$ ipython --no-banner

In [1]: import numpy as np

In [2]: import numpy.linalg as la

In [3]: np.set_printoptions(suppress=True, linewidth=100)

In [4]: def rnd(a):
   ...:     return np.round(a, 2) + 0
   ...: 

In [5]: E = np.loadtxt("data.csv", delimiter=",")

In [6]: E
Out[6]: 
array([[4., 4., 3., 5.],
       [4., 4., 3., 5.],
       [2., 2., 1., 3.],
       [2., 2., 1., 3.]])

In [7]: rnd(E @ la.pinv(E) @ E)
Out[7]: 
array([[4., 4., 3., 5.],
       [4., 4., 3., 5.],
       [2., 2., 1., 3.],
       [2., 2., 1., 3.]])

In [8]: rnd(np.trace(la.pinv(E) @ E))
Out[8]: np.float64(2.0)

In [9]: np.allclose(E[:-1].T @ la.lstsq(E[:-1].T, E[-1])[0], E[-1])
Out[9]: True

In [10]: left, sig, VT = la.svd(E)

In [11]: V = VT[:(sig > 1e-8).sum()]

In [12]: rng = np.random.default_rng(309297)

In [13]: vec = E[1] + -1 * E[0] + rng.integers(2) * np.eye(4)[2]

In [14]: vec
Out[14]: array([0., 0., 0., 0.])

In [15]: rnd(np.diag(V.T @ V))
Out[15]: array([0.25, 0.25, 0.75, 0.75])

In [16]: rnd(V.T @ V)
Out[16]: 
array([[ 0.25,  0.25,  0.25,  0.25],
       [ 0.25,  0.25,  0.25,  0.25],
       [ 0.25,  0.25,  0.75, -0.25],
       [ 0.25,  0.25, -0.25,  0.75]])

In [17]: vec = np.array([0, 0, 2, 0])

In [18]: np.sign((E @ vec).round(6))
Out[18]: array([1., 1., 1., 1.])

In [19]: E @ vec
Out[19]: array([6., 6., 2., 2.])

In [20]: E @ np.ones(4)
Out[20]: array([16., 16.,  8.,  8.])

In [21]: (E * vec).sum(axis=1)
Out[21]: array([6., 6., 2., 2.])

In [22]: rank = la.matrix_rank(E)

In [23]: rank
Out[23]: np.int64(2)

In [24]: ns = la.svd(E)[2][rank:].T

In [25]: [int(la.matrix_rank(np.delete(E, i, axis=0))) for i in range(4)]
Out[25]: [2, 2, 2, 2]

In [26]: rnd(ns @ ns.T)
Out[26]: 
array([[ 0.75, -0.25, -0.25, -0.25],
       [-0.25,  0.75, -0.25, -0.25],
       [-0.25, -0.25,  0.25,  0.25],
       [-0.25, -0.25,  0.25,  0.25]])

In [27]: la.matrix_rank(E.T @ E), la.matrix_rank(E @ E.T)
Out[27]: (np.int64(2), np.int64(2))

In [28]: ns.shape
Out[28]: (4, 2)

In [29]: rnd(E @ ns)
Out[29]: 
array([[0., 0.],
       [0., 0.],
       [0., 0.],
       [0., 0.]])

In [30]: arr = np.load("layer1.npy")

In [31]: arr
Out[31]: 
array([[-5.51, -9.08, -9.73],
       [ 1.82,  3.45,  2.32],
       [-1.04, -0.23, -2.98],
       [ 8.27, 14.54, 12.91],
       [ 4.59,  6.37,  7.79],
       [-0.15,  1.39, -1.56],
       [ 0.17,  0.16, -0.16],
       [ 3.94,  7.05,  5.81],
       [-1.88, -1.65, -4.39],
       [-0.12,  0.77, -1.18],
       [-0.7 , -0.33, -2.08]])

In [32]: A2 = arr / la.norm(arr, axis=1)
---------------------------------------------------------------------------
ValueError                                Traceback (most recent call last)
Cell In[32], line 1
----> 1 A2 = arr / la.norm(arr, axis=1)

ValueError: operands could not be broadcast together with shapes (11,3) (11,) 

In [33]: A2 = arr / la.norm(arr, axis=1, keepdims=True)

In [34]: cov = A2 @ A2.T

In [35]: rnd(np.degrees(np.arccos(np.clip(cov[0, 3], -1, 1))))
Out[35]: np.float64(175.01)

In [36]: rnd(la.norm(A2, axis=1))
Out[36]: array([1., 1., 1., 1., 1., 1., 1., 1., 1., 1., 1.])

In [37]: (np.abs(cov) > 0.9).astype(int)
Out[37]: 
array([[1, 1, 0, 1, 1, 0, 0, 1, 1, 0, 0],
       [1, 1, 0, 1, 1, 0, 0, 1, 0, 0, 0],
       [0, 0, 1, 0, 0, 0, 0, 0, 1, 0, 1],
       [1, 1, 0, 1, 1, 0, 0, 1, 1, 0, 0],
       [1, 1, 0, 1, 1, 0, 0, 1, 1, 0, 0],
       [0, 0, 0, 0, 0, 1, 0, 0, 0, 1, 0],
       [0, 0, 0, 0, 0, 0, 1, 0, 0, 0, 0],
       [1, 1, 0, 1, 1, 0, 0, 1, 0, 0, 0],
       [1, 0, 1, 1, 1, 0, 0, 0, 1, 0, 1],
       [0, 0, 0, 0, 0, 1, 0, 0, 0, 1, 0],
       [0, 0, 1, 0, 0, 0, 0, 0, 1, 0, 1]])

In [38]: z = rng.integers(0, 2, 4)

In [39]: data = np.array([[3, 5, 2, 0], [1, 2, 2, 4], [1, 5, 3, 2], [2, 1, 4, 3]]) * (z[:, None] == z)

In [40]: data
Out[40]: 
array([[3, 5, 2, 0],
       [1, 2, 2, 4],
       [1, 5, 3, 2],
       [2, 1, 4, 3]])

In [41]: u = np.array([2, -3, -1])

In [42]: np.correlate(data[1], data[0], "full")
Out[42]: array([ 0,  2,  9, 17, 24, 26, 12])

In [43]: np.array([np.convolve(row, u, "same") for row in data])
Out[43]: 
array([[  1, -14, -11,  -2],
       [  1,  -3,   0, -14],
       [  7, -10, -10,  -9],
       [ -4,   3,  -7, -13]])

In [44]: Xs = arr - arr.mean(axis=0)

In [45]: left, sig, VT = la.svd(Xs, full_matrices=False)

In [46]: (np.sign(left[:, 0]) == np.sign(left[0, 0])).astype(int)
Out[46]: array([1, 0, 1, 0, 0, 1, 1, 0, 1, 1, 1])

In [47]: rnd((sig ** 2).sum() ** 2 / (sig ** 4).sum())
Out[47]: np.float64(1.02)

In [48]: np.abs(left[:, 0]).argmax()
Out[48]: np.int64(3)

In [49]: np.searchsorted(np.cumsum(sig ** 2) / (sig ** 2).sum(), 0.9) + 1
Out[49]: np.int64(1)

In [50]: Q, R = la.qr(data)

In [51]: rnd(abs(R[0, 0])), rnd(la.norm(data[:, 0]))
Out[51]: (np.float64(3.87), np.float64(3.87))

In [52]: rnd(R)
Out[52]: 
array([[-3.87, -6.2 , -4.91, -3.1 ],
       [ 0.  , -4.07, -0.64, -0.44],
       [ 0.  ,  0.  , -2.92, -3.6 ],
       [ 0.  ,  0.  ,  0.  ,  2.5 ]])

In [53]: rnd(Q.T @ Q)
Out[53]: 
array([[1., 0., 0., 0.],
       [0., 1., 0., 0.],
       [0., 0., 1., 0.],
       [0., 0., 0., 1.]])

In [54]: rnd(Q @ R)
Out[54]: 
array([[3., 5., 2., 0.],
       [1., 2., 2., 4.],
       [1., 5., 3., 2.],
       [2., 1., 4., 3.]])

In [55]: np.allclose(R.T @ R, data.T @ data)
Out[55]: True

In [56]: A = np.loadtxt("a.csv", delimiter=",")

In [57]: rnd(A)
Out[57]: 
array([[0.  , 0.  , 0.  ],
       [0.  , 0.98, 0.15],
       [0.  , 0.15, 0.02]])

In [58]: # looks like rank 1

In [59]: proj = np.triu(np.array([[2, -2, 3], [1, 3, -3], [1, 2, -1]]), 1) + np.eye(3)

In [60]: A2 = proj @ A @ la.inv(proj)

In [61]: np.trace(A2), np.trace(A)
Out[61]: (np.float64(1.0), np.float64(1.0))

In [62]: rnd(np.poly(A2))
Out[62]: array([ 1., -1.,  0.,  0.])

In [63]: left, sig, VT = la.svd(A)

In [64]: V = VT[:(sig > 1e-8).sum()]

In [65]: vec = A[0] + 3 * A[2] + rng.integers(2) * np.eye(3)[1]

In [66]: rnd(vec)
Out[66]: array([0.  , 0.44, 0.07])

In [67]: rnd(la.norm(vec - V.T @ V @ vec))
Out[67]: np.float64(0.0)

In [68]: la.matrix_rank(np.vstack([A, vec]))
Out[68]: np.int64(1)

In [69]: z = rng.permutation(4)

In [70]: z
Out[70]: array([3, 0, 1, 2])

In [71]: A2 = data[z][:, z]

In [72]: rnd(np.sort(np.abs(la.eigvals(A2))))
Out[72]: array([1.68, 2.62, 2.62, 9.97])

In [73]: rnd(la.det(A2)), rnd(la.det(data[z]))
Out[73]: (np.float64(115.0), np.float64(-115.0))

In [74]: left, sig, VT = la.svd(A)

In [75]: rnd(sig)
Out[75]: array([1., 0., 0.])

In [76]: np.argmax(sig[:-1] / (sig[1:] + 1e-6)) + 1
Out[76]: np.int64(1)

In [77]: A2 = left[:, :1] @ np.diag(sig[:1]) @ VT[:1]

In [78]: la.matrix_rank(A2)
Out[78]: np.int64(1)

In [79]: rnd(la.norm(A - A2) / la.norm(A))
Out[79]: np.float64(0.0)

In [80]: la.matrix_rank(A, rtol=0.05)
Out[80]: np.int64(1)

In [81]: rank = la.matrix_rank(A)

In [82]: rank
Out[82]: np.int64(1)

In [83]: ns = la.svd(A)[2][rank:].T

In [84]: [int(la.matrix_rank(A[:, :j + 1])) for j in range(3)]
Out[84]: [0, 1, 1]

In [85]: rnd(ns @ ns.T)
Out[85]: 
array([[ 1.  ,  0.  ,  0.  ],
       [ 0.  ,  0.02, -0.15],
       [ 0.  , -0.15,  0.98]])

In [86]: W0 = np.loadtxt("test18.csv", delimiter=",")

In [87]: W0
Out[87]: 
array([[ 4.,  9., -5.,  5.],
       [ 6.,  0., -2.,  2.],
       [ 0.,  2., -8.,  8.]])

In [88]: th = np.radians(135)

In [89]: R = np.eye(4)

In [90]: R[0, 0] = R[2, 2] = np.cos(th)

In [91]: R[0, 2], R[2, 0] = -np.sin(th), np.sin(th)

In [92]: rnd(R)
Out[92]: 
array([[-0.71,  0.  , -0.71,  0.  ],
       [ 0.  ,  1.  ,  0.  ,  0.  ],
       [ 0.71,  0.  , -0.71,  0.  ],
       [ 0.  ,  0.  ,  0.  ,  1.  ]])

In [93]: A2 = W0 @ R.T

In [94]: rnd(la.det(R)), rnd(np.trace(R))
Out[94]: (np.float64(1.0), np.float64(0.59))

In [95]: np.allclose(la.norm(W0, axis=1), la.norm(A2, axis=1))
Out[95]: True

In [96]: Q = R.astype(float).copy()

In [97]: for j in range(4):
    ...:     Q[:, j] -= Q[:, :j] @ (Q[:, :j].T @ Q[:, j])
    ...:     Q[:, j] /= la.norm(Q[:, j])
    ...: 

In [98]: rnd(Q)
Out[98]: 
array([[-0.71,  0.  , -0.71,  0.  ],
       [ 0.  ,  1.  ,  0.  ,  0.  ],
       [ 0.71,  0.  , -0.71,  0.  ],
       [ 0.  ,  0.  ,  0.  ,  1.  ]])

In [99]: A2 = W0 / np.sqrt((W0 ** 2).mean(axis=1, keepdims=True))

In [100]: rnd(A2[2])
Out[100]: array([ 0.  ,  0.35, -1.39,  1.39])

In [101]: K = np.load("x.npy")

In [102]: K
Out[102]: 
array([[-4,  0],
       [-5,  0],
       [-5,  3]])

In [103]: vec = np.array([3, 2, 1, 3])

In [104]: rhs = data @ vec

In [105]: beta, lr = np.zeros(4), 1 / la.norm(data, 2) ** 2

In [106]: for i in range(150):
     ...:     beta -= lr * data.T @ (data @ beta - rhs)
     ...:     if i % 50 == 0: print(i, round(la.norm(data @ beta - rhs), 2))
     ...: 
0 4.16
50 1.4
100 0.72

In [107]: rnd(la.cond(data))
Out[107]: np.float64(8.69)

In [108]: A2 = np.c_[K[:, :1] @ np.array([[3]]), np.array([2, -4, -5])]

In [109]: A2
Out[109]: 
array([[-12,   2],
       [-15,  -4],
       [-15,  -5]])

In [110]: la.matrix_rank(np.c_[K, A2])
Out[110]: np.int64(3)

In [111]: rnd(la.lstsq(K, A2[:, 0])[0])
Out[111]: array([3., 0.])

In [112]: mat = np.load("arr.npy")

In [113]: mat
Out[113]: 
array([[4., 0., 0., 3.],
       [0., 4., 3., 0.],
       [0., 3., 4., 0.],
       [3., 0., 0., 4.]])

In [114]: Q = mat.astype(float).copy()

In [115]: for j in range(4):
     ...:     Q[:, j] -= Q[:, :j] @ (Q[:, :j].T @ Q[:, j])
     ...:     Q[:, j] /= la.norm(Q[:, j])
     ...: 

In [116]: rnd(Q.T @ Q)
Out[116]: 
array([[1., 0., 0., 0.],
       [0., 1., 0., 0.],
       [0., 0., 1., 0.],
       [0., 0., 0., 1.]])

In [117]: u = np.array([0, -1, 2, -2])

In [118]: A2 = mat + np.outer(u, np.eye(4)[3])

In [119]: la.matrix_rank(la.inv(A2) - la.inv(mat), tol=1e-8)
Out[119]: np.int64(1)

In [120]: la.matrix_rank(A2 - mat)
Out[120]: np.int64(1)
